$ ipython --no-banner

In [1]: import numpy as np

In [2]: np.set_printoptions(precision=3, suppress=True, linewidth=140, floatmode="fixed")

In [3]: def rd(a):
   ...:     return np.round(a, 3) + 0
   ...: 

In [4]: E = np.loadtxt("arr.csv", delimiter=",")

In [5]: print(rd(E))
[[-0.636  0.545 -0.545]
 [ 0.545  0.818  0.182]
 [-0.545  0.182  0.818]]

In [6]: # columns are unit length and at right angles

In [7]: ev, evecs = np.linalg.eigh(E)

In [8]: print(rd(np.linalg.eigvalsh(E + -1 * np.eye(3))))
[-2.000  0.000  0.000]

In [9]: print(rd(evecs.T @ E @ evecs))
[[-1.000  0.000  0.000]
 [ 0.000  1.000  0.000]
 [ 0.000  0.000  1.000]]

In [10]: print((ev > 1e-8).sum(), (ev < -1e-8).sum())
2 1

In [11]: print(ev.sum(), rd(np.trace(E)))
1.0 1.0

In [12]: print(ev)
[-1.000  1.000  1.000]

In [13]: print(rd(np.linalg.eigvalsh(E @ E)))
[1.000 1.000 1.000]

In [14]: print(np.unique(ev.round(6) + 0, return_counts=True)[1])
[1 2]

In [15]: print(rd(evecs.T @ evecs))
[[1.000 0.000 0.000]
 [0.000 1.000 0.000]
 [0.000 0.000 1.000]]

In [16]: ev, evecs = np.linalg.eigh(E)

In [17]: x0 = np.array([-4, 0, 8])

In [18]: print(rd(np.abs(E).sum(axis=1).max()), np.abs(ev).max())
1.727 1.0

In [19]: print(rd(x0 @ E @ x0 / (x0 @ x0)), ev[0], ev[-1])
0.964 -1.0 1.0

In [20]: print(rd(evecs * np.maximum(ev, 0) @ evecs.T))
[[ 0.182  0.273 -0.273]
 [ 0.273  0.909  0.091]
 [-0.273  0.091  0.909]]

In [21]: ev, evecs = np.linalg.eig(E)

In [22]: print(rd(E @ evecs[:, 0] - ev[0] * evecs[:, 0]))
[0.000 0.000 0.000]

In [23]: print(rd(np.sort(np.linalg.eigvals(E.T))))
[-1.000  1.000  1.000]

In [24]: print(ev)
[-1.000  1.000  1.000]

In [25]: print(np.prod(ev))
-1.0

In [26]: print(rd(np.sort(np.linalg.eigvals(E @ E))))
[1.000 1.000 1.000]

In [27]: f = np.array([2, 0, 1])

In [28]: print(rd(np.correlate(E[0], E[1], "full")))
[-0.116 -0.421  0.000 -0.149 -0.298]

In [29]: print(rd(np.convolve(E[0], f)))
[-1.273  1.091 -1.727  0.545 -0.545]

In [30]: print(rd(np.cross(E[0, :3], E[1, :3])))
[ 0.545 -0.182 -0.818]

In [31]: J = np.array([[-1.0, 1.0, 1.0, 1.0],
    ...:     [1.0, -1.0, 1.0, 1.0],
    ...:     [1.0, 1.0, -1.0, 1.0],
    ...:     [1.0, 1.0, 1.0, -1.0]])

In [32]: print((J - J.T) / 2)
[[0.000 0.000 0.000 0.000]
 [0.000 0.000 0.000 0.000]
 [0.000 0.000 0.000 0.000]
 [0.000 0.000 0.000 0.000]]

In [33]: print(np.allclose(J @ J.T, J.T @ J))
True

In [34]: print(rd(np.sort(np.abs(np.linalg.eigvals(J)))))
[2.000 2.000 2.000 2.000]

In [35]: print(rd(np.linalg.matrix_power(J, 3)))
[[-4.000  4.000  4.000  4.000]
 [ 4.000 -4.000  4.000  4.000]
 [ 4.000  4.000 -4.000  4.000]
 [ 4.000  4.000  4.000 -4.000]]

In [36]: print(np.trace(J))
-4.0

In [37]: print(rd(np.linalg.det(J)))
-16.0

In [38]: print((J + J.T) / 2)
[[-1.000  1.000  1.000  1.000]
 [ 1.000 -1.000  1.000  1.000]
 [ 1.000  1.000 -1.000  1.000]
 [ 1.000  1.000  1.000 -1.000]]

In [39]: print(J @ J)
[[4.000 0.000 0.000 0.000]
 [0.000 4.000 0.000 0.000]
 [0.000 0.000 4.000 0.000]
 [0.000 0.000 0.000 4.000]]

In [40]: feats = np.load("a.npy")

In [41]: print(feats)
[[ -3.071  -5.400  -5.324   4.187]
 [ -1.906   3.362  -8.418  -1.172]
 [  1.320  -1.668   6.863  20.922]
 [  0.511   0.405 -10.328   8.760]
 [  5.858  -5.401   6.775   3.151]
 [  0.403  -1.808   6.097   2.895]
 [ -2.131   3.869   2.344   0.313]
 [ -0.580   2.308  -2.864  17.686]
 [ -0.428   0.645  -7.013  -0.975]
 [ -6.085  -1.732  12.644   8.477]
 [ -1.451   4.429   1.514  -3.094]
 [  1.621   0.452   0.262  -2.679]]

In [42]: B = np.c_[feats[:, :1] @ np.array([[1]]), np.array([2, 7, 9, 5, 7, 7, 6, 4, 1, 5, 3, 4])]

In [43]: print(B)
[[-3.071  2.000]
 [-1.906  7.000]
 [ 1.320  9.000]
 [ 0.511  5.000]
 [ 5.858  7.000]
 [ 0.403  7.000]
 [-2.131  6.000]
 [-0.580  4.000]
 [-0.428  1.000]
 [-6.085  5.000]
 [-1.451  3.000]
 [ 1.621  4.000]]

In [44]: print(rd(np.linalg.lstsq(feats, B[:, 0])[0]))
[1.000 0.000 0.000 0.000]

In [45]: W = np.array([[2, 2, 1, 2], [1, 1, 1, 1], [2, 0, 0, 0], [3, 1, 1, 3]])

In [46]: coef = np.array([-3, -3, 1, -3])

In [47]: H = np.maximum(feats @ W + coef, 0)

In [48]: print((H > 0).astype(int))
[[0 0 0 0]
 [0 0 1 0]
 [1 1 1 1]
 [1 1 1 1]
 [1 1 1 1]
 [1 0 1 1]
 [1 0 1 0]
 [1 1 1 1]
 [0 0 1 0]
 [1 0 1 1]
 [0 0 1 0]
 [0 0 1 0]]

In [49]: print(np.linalg.matrix_rank(H))
4

In [50]: C = np.array([[2, 3], [0, 3], [3, 4], [4, 0]])

In [51]: print(W @ C)
[[15 16]
 [ 9 10]
 [ 4  6]
 [21 16]]

In [52]: print((H @ C).round(6).argmax(axis=1))
[0 1 0 0 0 1 1 0 1 1 1 1]

In [53]: M = np.loadtxt("sample5.csv", delimiter=",")

In [54]: print(M)
[[1.000 0.700 0.490 0.343]
 [0.700 1.000 0.700 0.490]
 [0.490 0.700 1.000 0.700]
 [0.343 0.490 0.700 1.000]]

In [55]: print(rd(np.sort(np.abs(np.linalg.eigvals(M)))))
[0.203 0.318 0.754 2.725]

In [56]: print((M + M.T) / 2)
[[1.000 0.700 0.490 0.343]
 [0.700 1.000 0.700 0.490]
 [0.490 0.700 1.000 0.700]
 [0.343 0.490 0.700 1.000]]

In [57]: np.linalg.determinant(M)
Traceback (most recent call last):
  Cell In[57], line 1
    np.linalg.determinant(M)
AttributeError: module 'numpy.linalg' has no attribute 'determinant'


In [58]: print((M - M.T) / 2)
[[0.000 0.000 0.000 0.000]
 [0.000 0.000 0.000 0.000]
 [0.000 0.000 0.000 0.000]
 [0.000 0.000 0.000 0.000]]

In [59]: print(rd(M @ M))
[[1.848 1.911 1.710 1.372]
 [1.911 2.220 2.086 1.710]
 [1.710 2.086 2.220 1.911]
 [1.372 1.710 1.911 1.848]]

In [60]: x0 = np.array([-2, 0, 1, 2])

In [61]: y = M @ x0

In [62]: coef, lr = np.zeros(4), 1 / np.linalg.norm(M, 2) ** 2

In [63]: for i in range(6):
    ...:     coef -= lr * M.T @ (M @ coef - y)
    ...:     if i % 1 == 0: print(i, round(np.linalg.norm(M @ coef - y), 3))
    ...: 
0 2.003
1 1.85
2 1.71
3 1.58
4 1.46
5 1.35

In [64]: print(rd(coef))
[-0.476 -0.008  0.615  0.932]

In [65]: B = M / np.sqrt((M ** 2).mean(axis=1, keepdims=True))

In [66]: print(np.linalg.matrix_rank(M - M.mean(axis=1, keepdims=True)))
3

In [67]: print(rd(np.linalg.norm(B, axis=1)))
[2.000 2.000 2.000 2.000]

In [68]: print(rd(B[0]))
[1.471 1.030 0.721 0.505]

In [69]: mat = np.loadtxt("test5.csv", delimiter=",")

In [70]: print(mat)
[[  5.077  10.167   8.652 -14.000]
 [ -8.858   2.575 -12.196 -12.890]
 [  5.785   1.569 -19.078  -0.328]
 [ -3.376  -3.235 -15.411 -11.860]
 [-12.661  -8.626 -12.521   2.915]
 [  4.498  -3.894 -13.665 -13.337]
 [  0.028  -1.614   7.785 -18.352]
 [-18.518   4.408   5.112  -3.394]
 [  5.370   9.254 -16.866   1.029]
 [ -7.630   2.640  18.080   2.818]
 [ -1.595  17.673  -2.286  -8.939]
 [ 14.862 -12.836  -2.276   3.027]
 [ 10.339 -12.562   6.604  -9.574]
 [ -5.605  -2.501  18.480  -4.564]
 [-15.457  12.522   1.173  -1.709]
 [ 18.037   7.350   3.319  -3.104]
 [  2.379 -11.153 -10.507  12.632]
 [ 11.272 -14.862   0.003  -7.214]
 [  8.853 -17.281   4.005  -2.639]
 [-13.246   0.395  -7.181 -13.146]
 [ 10.892  -6.489  -3.562 -15.052]
 [ 18.093  -2.147  -8.221   0.687]
 [ -0.410  -9.702   1.730 -17.398]
 [-14.698   2.070  11.642   6.643]
 [ -8.840 -15.640   7.974   3.698]
 [  5.271  12.471 -11.739   8.881]
 [ 12.672  -3.105   4.411  14.503]
 [ 13.089  -7.552  -7.603  10.670]
 [ -7.124   5.943 -10.372 -14.365]]

In [71]: q, evecs = np.linalg.qr(mat[:, :1])[0], np.linalg.qr(mat[:, 1:])[0]

In [72]: s = np.linalg.svd(q.T @ evecs, compute_uv=False)

In [73]: print(rd(np.linalg.norm(q @ q.T - evecs @ evecs.T, 2)))
1.0

In [74]: print(rd(s))
[0.342]

In [75]: data = np.array([[0.0, -2.4, -0.5], [1.1, 0.0, -0.9], [0.2, -0.9, -0.7]])

In [76]: print(data)
[[ 0.000 -2.400 -0.500]
 [ 1.100  0.000 -0.900]
 [ 0.200 -0.900 -0.700]]

In [77]: print((data - data.T) / 2)
[[ 0.000 -1.750 -0.350]
 [ 1.750  0.000  0.000]
 [ 0.350  0.000  0.000]]

In [78]: print(rd(data @ data))
[[-2.740  0.450  2.510]
 [-0.180 -1.830  0.080]
 [-1.130  0.150  1.200]]

In [79]: print(rd((data + data.T) / 2))
[[ 0.000 -0.650 -0.150]
 [-0.650  0.000 -0.900]
 [-0.150 -0.900 -0.700]]

In [80]: print(rd(np.linalg.matrix_power(data, 3)))
[[ 0.997  4.317 -0.792]
 [-1.997  0.360  1.681]
 [ 0.405  1.632 -0.410]]

In [81]: print(rd(np.abs(np.linalg.eigvals(data)).max()))
1.353

In [82]: print(np.trace(data))
-0.7

In [83]: B = np.array([[1, 0, 3], [2, 1, 3], [3, 0, 2]])

In [84]: print(rd(data @ B))
[[-6.300 -2.400 -8.200]
 [-1.600  0.000  1.500]
 [-3.700 -0.900 -3.500]]

In [85]: print(rd(B.T @ data.T))
[[-6.300 -1.600 -3.700]
 [-2.400  0.000 -0.900]
 [-8.200  1.500 -3.500]]

In [86]: print(np.vstack([data, B.T]).shape)
(6, 3)

In [87]: print(rd(np.einsum("ik,kj->ij", data, B)))
[[-6.300 -2.400 -8.200]
 [-1.600  0.000  1.500]
 [-3.700 -0.900 -3.500]]

In [88]: B = np.linalg.inv(data)

In [89]: print(rd(np.linalg.cond(data)))
11.352

In [90]: print(rd(data @ B))
[[1.000 0.000 0.000]
 [0.000 1.000 0.000]
 [0.000 0.000 1.000]]

In [91]: print(np.allclose(B, data.T))
False

In [92]: print(rd(np.linalg.det(data) * np.linalg.det(B)))
1.0

In [93]: print((np.abs(B) > 1e-9).astype(int))
[[1 1 1]
 [1 1 1]
 [1 1 1]]

In [94]: print(rd(np.linalg.det(data) * B))
[[-0.810 -1.230  2.160]
 [ 0.590  0.100 -0.550]
 [-0.990 -0.480  2.640]]

In [95]: print(rd(B))
[[ 0.879  1.336 -2.345]
 [-0.641 -0.109  0.597]
 [ 1.075  0.521 -2.866]]

In [96]: f, r1 = mat[18], mat[7]

In [97]: print(rd(f @ f))
400.013

In [98]: pr = (f @ r1) / (f @ f) * f

In [99]: print(rd(r1 - pr))
[-13.855  -4.694   7.221  -4.784]

In [100]: print(rd(np.linalg.norm(f + r1) ** 2 + np.linalg.norm(f - r1) ** 2))
1600.023

In [101]: print(rd((r1 - pr) @ f))
0.0

In [102]: X = np.load("m.npy")

In [103]: print(X)
[[-5 -6 -4 -5]
 [-5 -6 -4 -5]
 [ 8  7  9  8]
 [ 4  3  5  4]]

In [104]: rk = np.linalg.matrix_rank(X)

In [105]: print(rk)
2

In [106]: null = np.linalg.svd(X)[2][rk:].T

In [107]: print([int(np.linalg.matrix_rank(np.delete(X, i, axis=0))) for i in range(4)])
[2, 2, 2, 2]

In [108]: print(null.shape)
(4, 2)

In [109]: print(rd(null @ null.T))
[[ 0.750 -0.250 -0.250 -0.250]
 [-0.250  0.250  0.250 -0.250]
 [-0.250  0.250  0.250 -0.250]
 [-0.250 -0.250 -0.250  0.750]]

In [110]: print([int(np.linalg.matrix_rank(X[:, :j + 1])) for j in range(4)])
[1, 2, 2, 2]

In [111]: arr = np.loadtxt("case16.csv", delimiter=",")

In [112]: print(arr)
[[0.000 1.000 0.000 0.000 0.000 1.000 0.000]
 [1.000 0.000 0.000 0.000 0.000 1.000 0.000]
 [0.000 0.000 0.000 1.000 0.000 0.000 0.000]
 [0.000 0.000 1.000 0.000 0.000 0.000 0.000]
 [0.000 0.000 0.000 0.000 0.000 0.000 1.000]
 [1.000 1.000 0.000 0.000 0.000 0.000 0.000]
 [0.000 0.000 0.000 0.000 1.000 0.000 0.000]]

In [113]: print([round(float(np.linalg.det(arr[:i, :i])), 2) + 0 for i in range(1, 8)])
[0.0, -1.0, 0.0, 1.0, 0.0, 0.0, 2.0]

In [114]: print(np.all(np.linalg.eigvalsh(arr) > 0))
False

In [115]: B = np.linalg.inv(arr)

In [116]: print((np.abs(B) > 1e-9).astype(int))
[[1 1 0 0 0 1 0]
 [1 1 0 0 0 1 0]
 [0 0 0 1 0 0 0]
 [0 0 1 0 0 0 0]
 [0 0 0 0 0 0 1]
 [1 1 0 0 0 1 0]
 [0 0 0 0 1 0 0]]

In [117]: print(rd(np.linalg.det(arr) * B))
[[-1.000  1.000  0.000  0.000  0.000  1.000  0.000]
 [ 1.000 -1.000  0.000  0.000  0.000  1.000  0.000]
 [ 0.000  0.000  0.000  2.000  0.000  0.000  0.000]
 [ 0.000  0.000  2.000  0.000  0.000  0.000  0.000]
 [ 0.000  0.000  0.000  0.000  0.000  0.000  2.000]
 [ 1.000  1.000  0.000  0.000  0.000 -1.000  0.000]
 [ 0.000  0.000  0.000  0.000  2.000  0.000  0.000]]

In [118]: print(arr @ B)
[[1.000 0.000 0.000 0.000 0.000 0.000 0.000]
 [0.000 1.000 0.000 0.000 0.000 0.000 0.000]
 [0.000 0.000 1.000 0.000 0.000 0.000 0.000]
 [0.000 0.000 0.000 1.000 0.000 0.000 0.000]
 [0.000 0.000 0.000 0.000 1.000 0.000 0.000]
 [0.000 0.000 0.000 0.000 0.000 1.000 0.000]
 [0.000 0.000 0.000 0.000 0.000 0.000 1.000]]

In [119]: print(arr @ arr)
[[2.000 1.000 0.000 0.000 0.000 1.000 0.000]
 [1.000 2.000 0.000 0.000 0.000 1.000 0.000]
 [0.000 0.000 1.000 0.000 0.000 0.000 0.000]
 [0.000 0.000 0.000 1.000 0.000 0.000 0.000]
 [0.000 0.000 0.000 0.000 1.000 0.000 0.000]
 [1.000 1.000 0.000 0.000 0.000 2.000 0.000]
 [0.000 0.000 0.000 0.000 0.000 0.000 1.000]]

In [120]: print((np.linalg.matrix_power((arr != 0) + (arr.T != 0) + np.eye(7), 7) > 0).astype(int))
[[1 1 0 0 0 1 0]
 [1 1 0 0 0 1 0]
 [0 0 1 1 0 0 0]
 [0 0 1 1 0 0 0]
 [0 0 0 0 1 0 1]
 [1 1 0 0 0 1 0]
 [0 0 0 0 1 0 1]]

In [121]: print(rd(np.sort(np.linalg.eigvals(arr).real)))
[-1.000 -1.000 -1.000 -1.000  1.000  1.000  2.000]

In [122]: print(rd(np.linalg.det(arr)))
2.0
